$ python3 -q
>>> import numpy as np
>>> np.set_printoptions(precision=3, suppress=True, linewidth=120)
>>> def rnd(a):
...     return np.round(a, 3) + 0
... 
>>> feats = np.loadtxt("a.csv", delimiter=",")
>>> print(feats)
[[ 14.354 -11.448  21.837  24.488 -28.381   7.624]
 [ 16.967 -12.397  22.179  25.683 -27.671   9.615]
 [ 21.271   6.333 -14.889  -1.736 -19.367 -10.052]
 [ 15.748 -10.234  21.226  23.303 -29.708   7.81 ]
 [ 17.036 -11.188  22.439  24.036 -29.841   6.215]
 [ 16.2   -11.261  22.153  23.341 -29.706   6.895]
 [ 14.888 -11.847  21.072  23.188 -29.473   9.773]
 [ 20.264   5.293 -14.266  -3.166 -19.055  -8.494]
 [ 16.568 -12.96   22.735  24.21  -30.392   6.656]
 [ 16.082 -11.895  20.936  23.558 -30.994   7.816]
 [ 16.608 -11.417  21.537  25.346 -30.94    8.411]
 [ 20.849   7.11  -13.725  -1.921 -18.971  -9.002]
 [ 16.754 -11.461  21.263  23.642 -29.291   7.623]
 [ 21.649   7.925 -14.274  -2.507 -20.63   -8.183]
 [ 15.993 -12.889  21.985  23.182 -29.868   7.944]
 [ 15.89  -10.407  22.043  26.343 -28.386   8.039]
 [ 14.75  -14.022  21.578  23.592 -31.579   8.186]
 [ 22.552   7.273 -13.55   -2.031 -19.061  -7.698]
 [ 15.006 -12.454  21.667  23.041 -28.922   8.238]
 [ 16.632 -10.759  21.237  24.715 -31.963   9.48 ]
 [ 23.419   6.967 -13.478  -2.913 -21.06   -7.712]
 [ 17.009 -12.619  22.07   23.432 -28.404   7.986]
 [ 15.923 -12.959  20.976  23.512 -30.557   7.457]
 [ 15.582 -11.315  20.875  25.287 -29.24    7.906]
 [ 17.088 -12.509  22.601  23.274 -30.01    7.328]
 [ 21.484   8.898 -14.254  -0.699 -20.005  -7.22 ]
 [ 20.201   7.445 -13.856  -4.028 -18.424  -7.641]
 [ 16.896 -10.374  22.808  26.406 -27.974   8.728]
 [ 16.181 -13.098  21.436  23.259 -26.813   7.656]
 [ 22.855   8.04  -14.982  -0.186 -19.792  -8.49 ]
 [ 22.107   9.071 -14.59   -2.88  -21.665  -8.031]]
>>> G = np.cov(feats, rowvar=False)
>>> print(rnd(np.linalg.eigvalsh(G)[::-1]))
[620.689   1.779   1.559   0.828   0.575   0.415]
>>> print(np.argwhere(np.triu(np.abs(np.corrcoef(feats.T)) > 0.8, 1)))
[[0 1]
 [0 2]
 [0 3]
 [0 4]
 [0 5]
 [1 2]
 [1 3]
 [1 4]
 [1 5]
 [2 3]
 [2 4]
 [2 5]
 [3 4]
 [3 5]
 [4 5]]
>>> print(np.median(feats, axis=0))
[ 16.754 -11.261  21.237  23.303 -28.404   7.623]
>>> D = np.linalg.norm(feats[:, None] - feats[None], axis=-1)
>>> print(np.linalg.matrix_rank(D ** 2))
8
>>> print(D[12].round(6).argsort(kind="stable")[:4])
[12  5  3 21]
>>> print(np.unravel_index(D.round(6).argmax(), D.shape))
(np.int64(1), np.int64(30))
>>> print((D + 1e9 * np.eye(31)).round(6).argmin(axis=1))
[23 27 11 12  5  4 18 11 24 22 19  2  5 30 22 27 22 11 14 10 13 12  9  0  8 29  7 15 21 25 13]
>>> J = np.loadtxt("data.csv", delimiter=",")
>>> print(J)
[[  8.   0.   0.   8.  -9.]
 [  1.   2.  -7.  11. -11.]
 [  0.  -1.  -4.   4. -10.]
 [ -1.   7.   2.   9.  -7.]
 [  2.  -2.  -7.   5. -13.]
 [ -1.  -1.  -5.  13. -10.]
 [ -2.   0. -10.  16. -11.]
 [ -4.   9. -13.  19. -10.]
 [-12.  18.  -7.  21. -13.]
 [-12.  14.  -7.  12. -12.]
 [-17.  12.  -2.  19. -19.]
 [-11.   5.   6.  26. -28.]
 [ -7.   2.   0.  19. -36.]
 [  2.   9.  -7.  15. -27.]
 [  7.   7.   1.  23. -18.]
 [ 16.  15.  10.  14. -26.]
 [ 13.  23.   7.  10. -18.]
 [ 21.  22.   7.  13. -16.]
 [ 14.  25.  14.  21. -14.]
 [ 19.  20.  12.  13. -16.]
 [ 22.  17.   3.  11. -11.]
 [ 19.  15.  -2.  11.  -8.]
 [ 21.  12. -11.   9.  -1.]
 [ 19.  13.  -7.  10.   4.]
 [ 27.  13.  -2.   8.   1.]
 [ 25.  12.  -1.   5.   2.]
 [ 30.  19.  -1.   1.  -5.]]
>>> Y = np.c_[J[:, :1] @ np.array([[2]]), np.array([-1, 1, -2, -2, 0, 0, 1, 2, -2, -1, -1, 2, 0, 0, 2, 0, 0, -2, -2, -1, 0, -1, 2, -1, 2, -2, 2])]
>>> print(Y)
[[ 16.  -1.]
 [  2.   1.]
 [  0.  -2.]
 [ -2.  -2.]
 [  4.   0.]
 [ -2.   0.]
 [ -4.   1.]
 [ -8.   2.]
 [-24.  -2.]
 [-24.  -1.]
 [-34.  -1.]
 [-22.   2.]
 [-14.   0.]
 [  4.   0.]
 [ 14.   2.]
 [ 32.   0.]
 [ 26.   0.]
 [ 42.  -2.]
 [ 28.  -2.]
 [ 38.  -1.]
 [ 44.   0.]
 [ 38.  -1.]
 [ 42.   2.]
 [ 38.  -1.]
 [ 54.   2.]
 [ 50.  -2.]
 [ 60.   2.]]
>>> print(np.linalg.matrix_rank(Y))
2
>>> print(rnd(np.linalg.lstsq(J, Y[:, 0])[0]))
[2. 0. 0. 0. 0.]
